% ipython --no-banner

In [1]: import numpy as np

In [2]: np.set_printoptions(precision=2, suppress=True, linewidth=100, legacy="1.25")

In [3]: Y = np.array([[1, 1], [1, -1]])

In [4]: rng = np.random.default_rng(7335)

In [5]: arr = np.kron(Y, np.kron(Y, Y))[rng.permutation(8)][:4]

In [6]: arr
Out[6]: 
array([[ 1, -1,  1, -1,  1, -1,  1, -1],
       [ 1, -1, -1,  1, -1,  1,  1, -1],
       [ 1, -1,  1, -1, -1,  1, -1,  1],
       [ 1, -1, -1,  1,  1, -1, -1,  1]])

In [7]: w1 = np.array([[2, 1], [0, 1], [1, 0], [1, 2], [0, 2], [2, 1], [0, 0], [2, 0]])

In [8]: b = np.array([0, 1])

In [9]: H = np.maximum(arr @ w1 + b, 0)

In [10]: H
Out[10]: 
array([[0, 0],
       [2, 2],
       [6, 0],
       [2, 4]])

In [11]: np.linalg.matrix_rank(H)
Out[11]: 2

In [12]: cent = np.array([[1, -3, -1], [1, -1, 0]])

In [13]: (H @ cent).round(6).argmax(axis=1)
Out[13]: array([0, 0, 0, 0])

In [14]: w1 @ cent
Out[14]: 
array([[ 3, -7, -2],
       [ 1, -1,  0],
       [ 1, -3, -1],
       [ 3, -5, -1],
       [ 2, -2,  0],
       [ 3, -7, -2],
       [ 0,  0,  0],
       [ 2, -6, -2]])

In [15]: left, sig, vt = np.linalg.svd(arr, full_matrices=False)

In [16]: np.cumsum(sig ** 2) / np.sum(sig ** 2)
Out[16]: array([0.25, 0.5 , 0.75, 1.  ])

In [17]: np.round(left.T @ left, 2) + 0
Out[17]: 
array([[1., 0., 0., 0.],
       [0., 1., 0., 0.],
       [0., 0., 1., 0.],
       [0., 0., 0., 1.]])

In [18]: left.shape, sig.shape, vt.shape
Out[18]: ((4, 4), (4,), (4, 8))

In [19]: round(np.sqrt((sig ** 2).sum()), 2), np.round(np.linalg.norm(arr), 2)
Out[19]: (5.66, 5.66)

In [20]: np.round(vt @ vt.T, 2) + 0
Out[20]: 
array([[1., 0., 0., 0.],
       [0., 1., 0., 0.],
       [0., 0., 1., 0.],
       [0., 0., 0., 1.]])

In [21]: (sig > 1e-8).sum()
Out[21]: 4

In [22]: data = np.load("case18.npy")

In [23]: data
Out[23]: 
array([[ 0.54, -0.29,  0.79],
       [-0.29,  0.82,  0.5 ],
       [ 0.79,  0.5 , -0.36]])

In [24]: r0, v = data[1], data[0]

In [25]: r0 @ r0
Out[25]: 1.0

In [26]: round(r0 @ v, 2)
Out[26]: 0.0

In [27]: p = (r0 @ v) / (r0 @ r0) * r0

In [28]: np.linalg.matrix_rank(np.outer(r0, v))
Out[28]: 1

In [29]: round(float((v - p) @ r0), 2)
Out[29]: 0.0

In [30]: np.outer(r0, v)
Out[30]: 
array([[-0.16,  0.08, -0.23],
       [ 0.44, -0.24,  0.64],
       [ 0.27, -0.15,  0.39]])

In [31]: np.round(np.linalg.norm(r0 + v) ** 2 + np.linalg.norm(r0 - v) ** 2, 2)
Out[31]: 4.0

In [32]: theta = np.radians(156)

In [33]: Rm = np.eye(3)

In [34]: Rm[0, 0] = Rm[1, 1] = np.cos(theta)

In [35]: Rm[0, 1], Rm[1, 0] = -np.sin(theta), np.sin(theta)

In [36]: Rm
Out[36]: 
array([[-0.91, -0.41,  0.  ],
       [ 0.41, -0.91,  0.  ],
       [ 0.  ,  0.  ,  1.  ]])

In [37]: Y = data @ Rm.T

In [38]: np.allclose(np.linalg.norm(data, axis=1), np.linalg.norm(Y, axis=1))
Out[38]: True

In [39]: np.abs(Y - data).max(axis=0)
Out[39]: array([1.71, 1.68, 0.  ])

In [40]: np.linalg.svd(data, compute_uv=False), np.linalg.svd(Y, compute_uv=False)
Out[40]: (array([1., 1., 1.]), array([1., 1., 1.]))

In [41]: round(float(np.linalg.det(Rm)), 2), round(float(np.trace(Rm)), 2)
Out[41]: (1.0, -0.83)

In [42]: x0 = np.array([6, 0, -4])

In [43]: y = Rm @ x0

In [44]: y
Out[44]: array([-5.48,  2.44, -4.  ])

In [45]: np.round(np.linalg.solve(Rm, y), 2) + 0
Out[45]: array([ 6.,  0., -4.])

In [46]: np.linalg.solve(Rm, y[:-1])
ValueError: solve1: Input operand 1 has a mismatch in its core dimension 0, with gufunc signature (m,m),(m)->(m) (size 2 is different from 3)


In [47]: labels = rng.permutation(3)

In [48]: Y = data[:, labels] * rng.choice([-1, 1], 3)

In [49]: Y
Out[49]: 
array([[ 0.29,  0.54,  0.79],
       [-0.82, -0.29,  0.5 ],
       [-0.5 ,  0.79, -0.36]])

In [50]: left, _, vt = np.linalg.svd(data.T @ Y)

In [51]: np.round(np.linalg.lstsq(data, Y)[0], 2) + 0
Out[51]: 
array([[ 0.,  1.,  0.],
       [-1.,  0.,  0.],
       [ 0.,  0.,  1.]])

In [52]: evals, evecs = np.linalg.eigh(data)

In [53]: x0 = np.array([0, 0, -1])

In [54]: np.linalg.eigvalsh(data[1:, 1:])
Out[54]: array([-0.54,  1.  ])

In [55]: np.round(np.abs(data).sum(axis=1).max(), 2), round(np.abs(evals).max(), 2)
Out[55]: (1.65, 1.0)

In [56]: O, _ = np.linalg.qr(np.array([[-0.4, 0.2], [0.8, 0.2], [2.0, 1.1], [1.6, 0.5], [2.3, 0.1]]))

In [57]: X = O @ O.T

In [58]: X
Out[58]: 
array([[ 0.15, -0.03,  0.19, -0.01, -0.3 ],
       [-0.03,  0.05,  0.12,  0.1 ,  0.15],
       [ 0.19,  0.12,  0.8 ,  0.32, -0.06],
       [-0.01,  0.1 ,  0.32,  0.21,  0.23],
       [-0.3 ,  0.15, -0.06,  0.23,  0.79]])

In [59]: Y = X / np.linalg.norm(X, axis=1, keepdims=True)

In [60]: G = Y @ Y.T

In [61]: G
Out[61]: 
array([[ 1.  , -0.34,  0.56, -0.08, -0.87],
       [-0.34,  1.  ,  0.59,  0.96,  0.76],
       [ 0.56,  0.59,  1.  ,  0.78, -0.07],
       [-0.08,  0.96,  0.78,  1.  ,  0.57],
       [-0.87,  0.76, -0.07,  0.57,  1.  ]])

In [62]: (G - 2 * np.eye(5)).round(6).argmax(axis=1)
Out[62]: array([2, 3, 3, 1, 1])

In [63]: np.linalg.norm(Y, axis=1)
Out[63]: array([1., 1., 1., 1., 1.])

In [64]: G[4]
Out[64]: array([-0.87,  0.76, -0.07,  0.57,  1.  ])

In [65]: np.argwhere(np.triu(np.abs(G) > 0.95, 1))
Out[65]: array([[1, 3]])

In [66]: M = np.array([[1.0, 0.0, 0.0], [0.0, 1.0, 0.0], [0.0, 0.0, 1.0]])

In [67]: M
Out[67]: 
array([[1., 0., 0.],
       [0., 1., 0.],
       [0., 0., 1.]])

In [68]: evals, evecs = np.linalg.eigvalsh(M)
ValueError: too many values to unpack (expected 2)


In [69]: evals, evecs = np.linalg.eigh(M)

In [70]: np.linalg.svd(M, compute_uv=False)
Out[70]: array([1., 1., 1.])

In [71]: np.unique(evals.round(6) + 0, return_counts=True)[1]
Out[71]: array([3])

In [72]: evals.sum(), np.trace(M)
Out[72]: (3.0, 3.0)

In [73]: evals
Out[73]: array([1., 1., 1.])

In [74]: np.linalg.eigvalsh(M + 3 * np.eye(3))
Out[74]: array([4., 4., 4.])

In [75]: Lm = np.linalg.cholesky(M)

In [76]: M / np.sqrt(np.outer(np.diag(M), np.diag(M)))
Out[76]: 
array([[1., 0., 0.],
       [0., 1., 0.],
       [0., 0., 1.]])

In [77]: np.diag(Lm) ** 2
Out[77]: array([1., 1., 1.])

In [78]: Lm
Out[78]: 
array([[1., 0., 0.],
       [0., 1., 0.],
       [0., 0., 1.]])

In [79]: np.linalg.eigvalsh(M).min() > 0
Out[79]: True

In [80]: np.prod(np.diag(Lm)) ** 2, round(np.linalg.det(M), 2)
Out[80]: (1.0, 1.0)

In [81]: round(float(np.linalg.det(M.T)), 2)
Out[81]: 1.0

In [82]: round(float(np.linalg.eigvals(M).sum().real), 2)
Out[82]: 3.0

In [83]: np.poly(M)
Out[83]: array([ 1., -3.,  3., -1.])

In [84]: round(np.linalg.det(M[::-1]), 2)
Out[84]: -1.0

In [85]: np.linalg.eigvals(M)
Out[85]: array([1., 1., 1.])

In [86]: np.round(np.linalg.det(2 * M), 2), round(np.linalg.det(M), 2)
Out[86]: (8.0, 1.0)

In [87]: np.kron(np.eye(2, dtype=int), M)
Out[87]: 
array([[1., 0., 0., 0., 0., 0.],
       [0., 1., 0., 0., 0., 0.],
       [0., 0., 1., 0., 0., 0.],
       [0., 0., 0., 1., 0., 0.],
       [0., 0., 0., 0., 1., 0.],
       [0., 0., 0., 0., 0., 1.]])

In [88]: M @ M
Out[88]: 
array([[1., 0., 0.],
       [0., 1., 0.],
       [0., 0., 1.]])

In [89]: np.sort(np.linalg.eigvals(M))
Out[89]: array([1., 1., 1.])

In [90]: np.prod(np.diag(M)), round(np.linalg.det(M), 2)
Out[90]: (1.0, 1.0)

In [91]: np.linalg.matrix_rank(M - M[0, 0] * np.eye(3))
Out[91]: 0

In [92]: F = np.loadtxt("dump.csv", delimiter=",")

In [93]: F
Out[93]: 
array([[-4.,  0.,  4., -3.],
       [ 2., -2.,  0.,  1.],
       [ 0.,  0., -2.,  0.],
       [ 6.,  0., -8.,  5.]])

In [94]: np.round(data @ data.T, 2) + 0
Out[94]: 
array([[1., 0., 0.],
       [0., 1., 0.],
       [0., 0., 1.]])

In [95]: np.linalg.norm(data, axis=0)
Out[95]: array([1., 1., 1.])

In [96]: np.round(data.T @ data, 2) + 0
Out[96]: 
array([[1., 0., 0.],
       [0., 1., 0.],
       [0., 0., 1.]])

In [97]: x0 = np.array([2, 3, 1, 1])

In [98]: h1 = np.maximum(F @ x0, 0)

In [99]: np.flatnonzero(h1 > 1e-9)
Out[99]: array([3])

In [100]: np.tanh(F @ x0)
Out[100]: array([-1.  , -0.76, -0.96,  1.  ])

In [101]: np.maximum(F @ (3 * x0), 0)
Out[101]: array([ 0.,  0.,  0., 27.])

In [102]: hat = np.triu(np.array([[3, 2, 0, 5], [5, 0, 2, 2], [0, 3, 0, 0], [2, 1, 3, 1]]), 1) + np.eye(4)

In [103]: Y = hat @ F @ np.linalg.inv(hat)

In [104]: np.linalg.matrix_rank(Y)
Out[104]: 4

In [105]: round(np.linalg.det(Y), 2)
Out[105]: -8.0

In [106]: np.trace(Y), np.trace(F)
Out[106]: (-3.0, -3.0)

In [107]: np.poly(Y)
Out[107]: array([  1.,   3.,  -2., -12.,  -8.])

In [108]: Y
Out[108]: 
array([[ 30., -64.,  92.,   2.],
       [ 14., -30.,  40.,   1.],
       [  0.,   0.,  -2.,   0.],
       [  6., -12.,  16.,  -1.]])

In [109]: labels = rng.integers(0, 3, 4)

In [110]: A = np.array([[-2, 3, 0, -3], [0, 0, 2, -3], [-2, -3, 0, 1], [0, 1, 0, -2]]) * (labels[:, None] == labels)

In [111]: A
Out[111]: 
array([[-2,  3,  0, -3],
       [ 0,  0,  0, -3],
       [ 0,  0,  0,  0],
       [ 0,  1,  0, -2]])

In [112]: (A != 0).astype(int)
Out[112]: 
array([[1, 1, 0, 1],
       [0, 0, 0, 1],
       [0, 0, 0, 0],
       [0, 1, 0, 1]])

In [113]: np.flatnonzero(np.linalg.matrix_power((A != 0) + (A.T != 0) + np.eye(4), 4)[3])
Out[113]: array([0, 1, 3])

In [114]: np.sort(np.linalg.eigvals(A).real)
Out[114]: array([-2., -1., -1.,  0.])

In [115]: A @ A
Out[115]: 
array([[ 4, -9,  0,  3],
       [ 0, -3,  0,  6],
       [ 0,  0,  0,  0],
       [ 0, -2,  0,  1]])
